% ipython --no-banner

In [1]: import numpy as np

In [2]: import numpy.linalg as la

In [3]: np.set_printoptions(suppress=True, linewidth=160)

In [4]: K = np.load("run10.npy")

In [5]: print(K)
[[5. 1. 0.]
 [0. 5. 1.]
 [0. 0. 5.]]

In [6]: B = K[0, 0] * K[1:] - np.outer(K[1:, 0], K[0])

In [7]: print(B)
[[ 0. 25.  5.]
 [ 0.  0. 25.]]

In [8]: print(np.flatnonzero(~B.round(6).any(axis=1)))
[]

In [9]: O, _ = la.qr(np.array([[0.9, 1.4, -1.3, 1.5, -1.0, 1.4, 0.0],
   ...:     [1.0, 2.2, -0.4, -0.3, 2.3, -1.0, 0.2],
   ...:     [-0.2, 0.2, -0.8, 0.8, 0.6, -1.9, 0.7],
   ...:     [0.1, 1.1, 0.3, 0.9, 1.3, -0.4, 0.9],
   ...:     [0.4, 0.2, 0.9, 1.5, 0.5, 0.1, -0.1],
   ...:     [1.7, -1.3, 1.8, -1.6, -0.7, -1.3, 1.0],
   ...:     [0.0, 1.0, -1.0, -0.3, 0.7, 0.2, 0.1],
   ...:     [-0.8, 1.7, 1.1, 0.0, -0.4, 0.2, 1.4]]))

In [10]: A = O @ O.T

In [11]: print(A.round(2))
[[ 0.99 -0.02  0.01 -0.04  0.05  0.01  0.08  0.01]
 [-0.02  0.98  0.02 -0.06  0.08  0.02  0.12  0.02]
 [ 0.01  0.02  0.99  0.04 -0.06 -0.01 -0.09 -0.01]
 [-0.04 -0.06  0.04  0.87  0.18  0.04  0.27  0.03]
 [ 0.05  0.08 -0.06  0.18  0.76 -0.06 -0.37 -0.05]
 [ 0.01  0.02 -0.01  0.04 -0.06  0.99 -0.08 -0.01]
 [ 0.08  0.12 -0.09  0.27 -0.37 -0.08  0.44 -0.07]
 [ 0.01  0.02 -0.01  0.03 -0.05 -0.01 -0.07  0.99]]

In [12]: r = la.matrix_rank(A)

In [13]: print(r)
7

In [14]: null = la.svd(A)[2][r:].T

In [15]: print(la.matrix_rank(A.T @ A), la.matrix_rank(A @ A.T))
7 7

In [16]: print(null.shape)
(8, 1)

In [17]: print(np.allclose(A @ null, 0))
True

In [18]: print([int(la.matrix_rank(A[:, :j + 1])) for j in range(8)])
[1, 2, 3, 4, 5, 6, 7, 7]

In [19]: print([int(la.matrix_rank(A[:i])) for i in range(1, len(A) + 1)])
[1, 2, 3, 4, 5, 6, 7, 7]

In [20]: print(np.round(null[:, 0] / null[np.abs(null[:, 0]).round(6).argmax(), 0], 2))
[-0.14 -0.21  0.16 -0.48  0.66  0.15  1.    0.13]

In [21]: x = np.array([-2, -3, -2, -3, -5, 0, -5, -3])

In [22]: print(np.round(np.trace(A), 2))
7.0

In [23]: f, v = K[1], K[0]

In [24]: print(f @ v)
5.0

In [25]: pr = (f @ v) / (f @ f) * f

In [26]: print(pr.round(2))
[0.   0.96 0.19]

In [27]: print(np.round(v - pr, 2))
[ 5.    0.04 -0.19]

In [28]: ev, V = la.eigh(A)

In [29]: x = np.array([1, 0, 2, 1, -2, -2, -2, 0])

In [30]: print(np.round(la.eigvalsh(A[1:, 1:]), 2))
[0.01 1.   1.   1.   1.   1.   1.  ]

In [31]: print(np.round(V * np.abs(ev) @ V.T, 2))
[[ 0.99 -0.02  0.01 -0.04  0.05  0.01  0.08  0.01]
 [-0.02  0.98  0.02 -0.06  0.08  0.02  0.12  0.02]
 [ 0.01  0.02  0.99  0.04 -0.06 -0.01 -0.09 -0.01]
 [-0.04 -0.06  0.04  0.87  0.18  0.04  0.27  0.03]
 [ 0.05  0.08 -0.06  0.18  0.76 -0.06 -0.37 -0.05]
 [ 0.01  0.02 -0.01  0.04 -0.06  0.99 -0.08 -0.01]
 [ 0.08  0.12 -0.09  0.27 -0.37 -0.08  0.44 -0.07]
 [ 0.01  0.02 -0.01  0.03 -0.05 -0.01 -0.07  0.99]]

In [32]: print(round(np.abs(A).sum(axis=1).max(), 2), round(float(np.abs(ev).max()), 2))
1.59 1.0

In [33]: print(round(x @ A @ x, 2))
9.44
